$ ipython --no-banner

In [1]: import numpy as np

In [2]: import numpy.linalg as la

In [3]: np.set_printoptions(precision=1, suppress=True, linewidth=100)

In [4]: rd = lambda a: np.round(a, 1) + 0

In [5]: X = np.load("layer8.npy")

In [6]: X
Out[6]: 
array([[ 0.7, -1.8, -0.4,  1.3],
       [ 0.4, -0.7, -1.1,  0.1],
       [ 1.8,  1.3,  1.3, -2.1],
       [ 0.1,  0.1, -0.8, -0.4]])

In [7]: def softmax(z):
   ...:     e = np.exp(z - z.max(axis=-1, keepdims=True))
   ...:     return e / e.sum(axis=-1, keepdims=True)
   ...: 

In [8]: rd(softmax(X[3]))
Out[8]: array([0.3, 0.3, 0.1, 0.2])

In [9]: rd(softmax(X[3] + 5))
Out[9]: array([0.3, 0.3, 0.1, 0.2])

In [10]: rd(softmax(X).sum(axis=1))
Out[10]: array([1., 1., 1., 1.])

In [11]: att = X @ X.T / np.sqrt(4)

In [12]: rd(softmax(att))
Out[12]: 
array([[0.8, 0.1, 0. , 0. ],
       [0.4, 0.3, 0.1, 0.2],
       [0. , 0. , 1. , 0. ],
       [0.2, 0.3, 0.2, 0.3]])

In [13]: rd(softmax(att)[3] @ X)
Out[13]: array([ 0.7, -0.2, -0.4, -0.3])

In [14]: rd(softmax(att + np.triu(np.full(att.shape, -np.inf), 1)))
Out[14]: 
array([[1. , 0. , 0. , 0. ],
       [0.5, 0.5, 0. , 0. ],
       [0. , 0. , 1. , 0. ],
       [0.2, 0.3, 0.2, 0.3]])

In [15]: softmax(att).round(6).argmax(axis=1)
Out[15]: array([0, 0, 2, 3])

In [16]: T = np.stack([X, 2 * X, X[::-1]])

In [17]: la.matrix_rank(T)
Out[17]: array([4, 4, 4])

In [18]: (T @ X.T).shape
Out[18]: (3, 4, 4)

In [19]: rd(la.det(T))
Out[19]: array([0.2, 2.9, 0.2])

In [20]: rd(T.sum(axis=0))
Out[20]: 
array([[ 2.2, -5.3, -2. ,  3.5],
       [ 3. , -0.8, -2. , -1.8],
       [ 5.8,  3.2,  2.8, -6.2],
       [ 1. , -1.5, -2.8,  0.1]])

In [21]: Uu, sv, vt = la.svd(X)

In [22]: np.argmax(sv[:-1] / (sv[1:] + 1e-6)) + 1
Out[22]: np.int64(3)

In [23]: out = Uu[:, :3] @ np.diag(sv[:3]) @ vt[:3]

In [24]: rd(out)
Out[24]: 
array([[ 0.7, -1.8, -0.4,  1.3],
       [ 0.4, -0.7, -1.1,  0.1],
       [ 1.8,  1.3,  1.3, -2.1],
       [ 0.1,  0.1, -0.8, -0.4]])

In [25]: la.matrix_rank(out)
Out[25]: np.int64(3)

In [26]: out = np.array([[0, 1], [2, 2]])

In [27]: Z = np.kron(out, X)

In [28]: Z.shape
Out[28]: (8, 8)

In [29]: Z
Out[29]: 
array([[ 0. , -0. , -0. ,  0. ,  0.7, -1.8, -0.4,  1.3],
       [ 0. , -0. , -0. ,  0. ,  0.4, -0.7, -1.1,  0.1],
       [ 0. ,  0. ,  0. , -0. ,  1.8,  1.3,  1.3, -2.1],
       [ 0. ,  0. , -0. , -0. ,  0.1,  0.1, -0.8, -0.4],
       [ 1.4, -3.6, -0.8,  2.6,  1.4, -3.6, -0.8,  2.6],
       [ 0.8, -1.4, -2.2,  0.2,  0.8, -1.4, -2.2,  0.2],
       [ 3.6,  2.6,  2.6, -4.2,  3.6,  2.6,  2.6, -4.2],
       [ 0.2,  0.2, -1.6, -0.8,  0.2,  0.2, -1.6, -0.8]])

In [30]: out = np.array([[1, 0, 4, 8], [0, 7, 7, 5], [9, 2, 0, 2], [3, 4, 9, 4]])

In [31]: out[-1] = out[0]

In [32]: W0 = out + 0.3 * np.eye(4)

In [33]: W0
Out[33]: 
array([[1.3, 0. , 4. , 8. ],
       [0. , 7.3, 7. , 5. ],
       [9. , 2. , 0.3, 2. ],
       [1. , 0. , 4. , 8.3]])

In [34]: Uu, sv, vt = la.svd(W0)

In [35]: np.argmax(sv[:-1] / (sv[1:] + 1e-6)) + 1
Out[35]: np.int64(3)

In [36]: out = Uu[:, :3] @ np.diag(sv[:3]) @ vt[:3]

In [37]: rd(np.abs(W0 - out).max())
Out[37]: np.float64(0.1)

In [38]: rd(la.norm(W0 - out) / la.norm(W0))
Out[38]: np.float64(0.0)

In [39]: w1 = np.array([[2, 3, 3, 2], [-3, -3, 0, 0], [3, 0, 2, -2], [-2, 3, 0, -3]])

In [40]: coef = np.array([1, 2, 1, 2])

In [41]: H = np.maximum(W0 @ w1 + coef, 0)

In [42]: (H > 0).astype(int)
Out[42]: 
array([[0, 1, 1, 0],
       [0, 0, 1, 0],
       [1, 1, 1, 1],
       [0, 1, 1, 0]])

In [43]: rd((H > 0).mean(axis=0))
Out[43]: array([0.2, 0.8, 1. , 0.2])

In [44]: Z = np.array([[0, 2, -3], [-2, -3, -5], [4, 0, -1], [3, 3, 1]])

In [45]: w1 @ Z
Out[45]: 
array([[ 12,   1, -22],
       [  6,   3,  24],
       [  2,   0, -13],
       [-15, -22, -12]])

In [46]: rd(H @ Z)
Out[46]: 
array([[  -8.2,  -89.7, -162.4],
       [  60. ,    0. ,  -15. ],
       [  96.6,  -27. , -189.9],
       [ -11.8,  -89.7, -161.5]])

In [47]: vals, vecs = la.eig(W0)

In [48]: rd(W0 @ vecs[:, 0] - vals[0] * vecs[:, 0])
Out[48]: array([0., 0., 0., 0.])

In [49]: rd(np.sort(la.eigvals(la.inv(W0))))
Out[49]: array([-0.3,  0.1,  0.1,  3.3])

In [50]: rd(np.sort(la.eigvals(W0.T)))
Out[50]: array([-4. ,  0.3,  7.1, 13.8])

In [51]: rd(vals)
Out[51]: array([13.8, -4. ,  0.3,  7.1])

In [52]: rng = np.random.default_rng(4726)

In [53]: labels = rng.permutation(4)

In [54]: labels
Out[54]: array([2, 0, 1, 3])

In [55]: out = W0[labels][:, labels]

In [56]: np.allclose(out, W0)
Out[56]: False

In [57]: np.diag(out)
Out[57]: array([0.3, 1.3, 7.3, 8.3])

In [58]: rd(np.sort(np.abs(la.eigvals(out))))
Out[58]: array([ 0.3,  4. ,  7.1, 13.8])

In [59]: t = np.radians(71)

In [60]: Rm = np.eye(4)

In [61]: Rm[3, 3] = Rm[0, 0] = np.cos(t)

In [62]: Rm[3, 0], Rm[0, 3] = -np.sin(t), np.sin(t)

In [63]: rd(Rm)
Out[63]: 
array([[ 0.3,  0. ,  0. ,  0.9],
       [ 0. ,  1. ,  0. ,  0. ],
       [ 0. ,  0. ,  1. ,  0. ],
       [-0.9,  0. ,  0. ,  0.3]])

In [64]: out = W0 @ Rm.T

In [65]: rd(la.det(Rm)), rd(np.trace(Rm))
Out[65]: (np.float64(1.0), np.float64(2.7))

In [66]: np.allclose(W0 @ W0.T, out @ out.T)
Out[66]: True

In [67]: M = np.load("mat.npy")

In [68]: rd(M)
Out[68]: 
array([[-0.5,  0. , -0.9],
       [ 0. ,  1. ,  0. ],
       [ 0.9,  0. , -0.5]])

In [69]: # keeps lengths

In [70]: labels = rng.permutation(3)

In [71]: labels
Out[71]: array([1, 0, 2])

In [72]: out = M[labels][:, labels]

In [73]: rd(np.sort(np.abs(la.eigvals(out))))
Out[73]: array([1., 1., 1.])

In [74]: rd(np.diag(out))
Out[74]: array([ 1. , -0.5, -0.5])

In [75]: rd(np.trace(out))
Out[75]: np.float64(0.0)

In [76]: rd(out)
Out[76]: 
array([[ 1. ,  0. ,  0. ],
       [ 0. , -0.5, -0.9],
       [ 0. ,  0.9, -0.5]])

In [77]: rd(la.det(out)), rd(la.det(M[labels]))
Out[77]: (np.float64(1.0), np.float64(-1.0))
